$ ipython --no-banner

In [1]: import numpy as np

In [2]: from numpy import linalg as LA

In [3]: np.set_printoptions(precision=2, suppress=True, linewidth=160, legacy="1.25")

In [4]: F = np.load("x.npy")

In [5]: F
Out[5]: 
array([[12, 14, 18, 21],
       [18, 16, 27, 24],
       [ 6,  7,  0,  0],
       [ 9,  8,  0,  0]])

In [6]: O = F.astype(float).copy()

In [7]: for j in range(4):
   ...:     O[:, j] -= O[:, :j] @ (O[:, :j].T @ O[:, j])
   ...:     O[:, j] /= LA.norm(O[:, j])
   ...: 

In [8]: O
Out[8]: 
array([[ 0.5 ,  0.74,  0.25,  0.37],
       [ 0.74, -0.5 ,  0.37, -0.25],
       [ 0.25,  0.37, -0.5 , -0.74],
       [ 0.37, -0.25, -0.74,  0.5 ]])

In [9]: np.round(O.T @ O, 2) + 0
Out[9]: 
array([[1., 0., 0., 0.],
       [0., 1., 0., 0.],
       [0., 0., 1., 0.],
       [0., 0., 0., 1.]])

In [10]: np.round(O.T @ F, 2) + 0
Out[10]: 
array([[24.19, 23.57, 29.02, 28.28],
       [ 0.  ,  3.1 ,  0.  ,  3.72],
       [ 0.  ,  0.  , 14.51, 14.14],
       [ 0.  ,  0.  ,  0.  ,  1.86]])

In [11]: J = np.load("mat.npy")

In [12]: J
Out[12]: 
array([[ 0.92,  0.76, -0.98, -0.1 ],
       [ 0.6 ,  0.11, -0.93,  0.13],
       [ 0.91,  0.84, -0.99,  0.17],
       [-0.81,  0.79,  1.  , -0.26],
       [-0.78, -0.85, -0.38,  0.53],
       [ 0.66,  0.54, -0.35, -0.3 ],
       [-0.5 ,  0.92,  1.  , -0.22],
       [ 0.74,  0.29, -0.99,  0.33],
       [ 0.74,  0.45, -0.84, -0.13],
       [-0.64,  0.58,  0.96,  0.08],
       [-0.15,  0.46,  0.61,  0.01],
       [-0.65, -0.71,  0.96, -0.41],
       [ 0.4 , -0.44, -0.54, -0.26],
       [ 0.41, -0.97,  0.04, -0.8 ],
       [ 0.88,  0.99,  0.7 , -0.55],
       [ 0.19, -0.96, -1.  ,  0.56],
       [-0.25,  0.11,  0.99, -0.64],
       [ 0.38,  0.29, -0.81,  0.23],
       [ 0.63, -0.33, -0.97,  0.09],
       [ 0.35,  0.18,  0.23, -0.33],
       [ 0.66, -0.72, -0.69, -0.56],
       [ 0.26, -0.07, -0.78,  0.18],
       [ 0.54, -0.57, -0.98,  0.18]])

In [13]: P = J @ LA.solve(J.T @ J, J.T)

In [14]: np.round(LA.eigvalsh(P), 2) + 0
Out[14]: array([0., 0., 0., 0., 0., 0., 0., 0., 0., 0., 0., 0., 0., 0., 0., 0., 0., 0., 0., 1., 1., 1., 1.])
